% ipython --no-banner

In [1]: import numpy as np

In [2]: np.set_printoptions(precision=2, suppress=True, linewidth=140, sign=" ")

In [3]: C = np.array([[0, 9, 4], [1, 3, 7], [4, 8, 0]])

In [4]: rng = np.random.default_rng(979992)

In [5]: feats = (rng.random((23, 3)) < 0.25) @ C

In [6]: feats
Out[6]: 
array([[  0,   9,   4],
       [  0,   0,   0],
       [  0,   9,   4],
       [  0,   0,   0],
       [  0,   0,   0],
       [  0,   0,   0],
       [  0,   0,   0],
       [  0,   0,   0],
       [  4,  17,   4],
       [  0,   0,   0],
       [  0,   0,   0],
       [  0,   0,   0],
       [  0,   9,   4],
       [  0,   0,   0],
       [  0,   9,   4],
       [  0,   9,   4],
       [  0,   0,   0],
       [  0,   0,   0],
       [  0,   0,   0],
       [  0,   9,   4],
       [  0,   9,   4],
       [  0,   0,   0],
       [  0,   0,   0]])

In [7]: round(np.linalg.norm(feats, 2) / np.linalg.norm(feats), 2)
Out[7]: np.float64(0.99)

In [8]: np.linalg.cond(feats) > 100
Out[8]: np.True_

In [9]: np.argsort(-np.linalg.norm(feats, axis=0).round(6), kind="stable")[:3]
Out[9]: array([ 1,  2,  0])

In [10]: lab = feats[:, 1] > np.median(feats[:, 1])

In [11]: u = feats[lab].mean(axis=0) - feats[~lab].mean(axis=0)

In [12]: print(lab.astype(int))
[ 1  0  1  0  0  0  0  0  1  0  0  0  1  0  1  1  0  0  0  1  1  0  0]

In [13]: T = np.stack([feats, -1 * feats, feats[::-1]])

In [14]: print(T.shape)
(3, 23, 3)

In [15]: np.linalg.matrix_rank(T)
Out[15]: array([ 2,  2,  2])

In [16]: np.linalg.matrix_rank(T.reshape(3, -1))
Out[16]: np.int64(2)

In [17]: (T @ feats.T).shape
Out[17]: (3, 23, 23)

In [18]: J = np.load("mat.npy")

In [19]: J
Out[19]: 
array([[ 0,  1,  0,  1,  0,  1],
       [ 5,  0,  5,  0,  5,  0],
       [ 0,  4,  0,  4,  0,  4],
       [ 0,  1,  0,  1,  0,  1],
       [ 5,  0,  5,  0,  5,  0],
       [ 0,  4,  0,  4,  0,  4]])

In [20]: # column 2 repeats column 0

In [21]: np.round(np.linalg.svd(J, compute_uv=False), 2) + 0
Out[21]: array([ 12.25,  10.1 ,   0.  ,   0.  ,   0.  ,   0.  ])

In [22]: np.abs(J).max()
Out[22]: np.int64(5)

In [23]: np.linalg.matrix_rank(J)
Out[23]: np.int64(2)

In [24]: print(J.mean(axis=0))
[ 1.67  1.67  1.67  1.67  1.67  1.67]

In [25]: np.round(np.linalg.norm(J), 2)
Out[25]: np.float64(15.87)

In [26]: np.unravel_index(np.abs(J).argmax(), J.shape)
Out[26]: (np.int64(1), np.int64(0))

In [27]: print(np.count_nonzero(J))
18

In [28]: np.linalg.rank(J)
---------------------------------------------------------------------------
AttributeError                            Traceback (most recent call last)
Cell In[28], line 1
----> 1 np.linalg.rank(J)

AttributeError: module 'numpy.linalg' has no attribute 'rank'
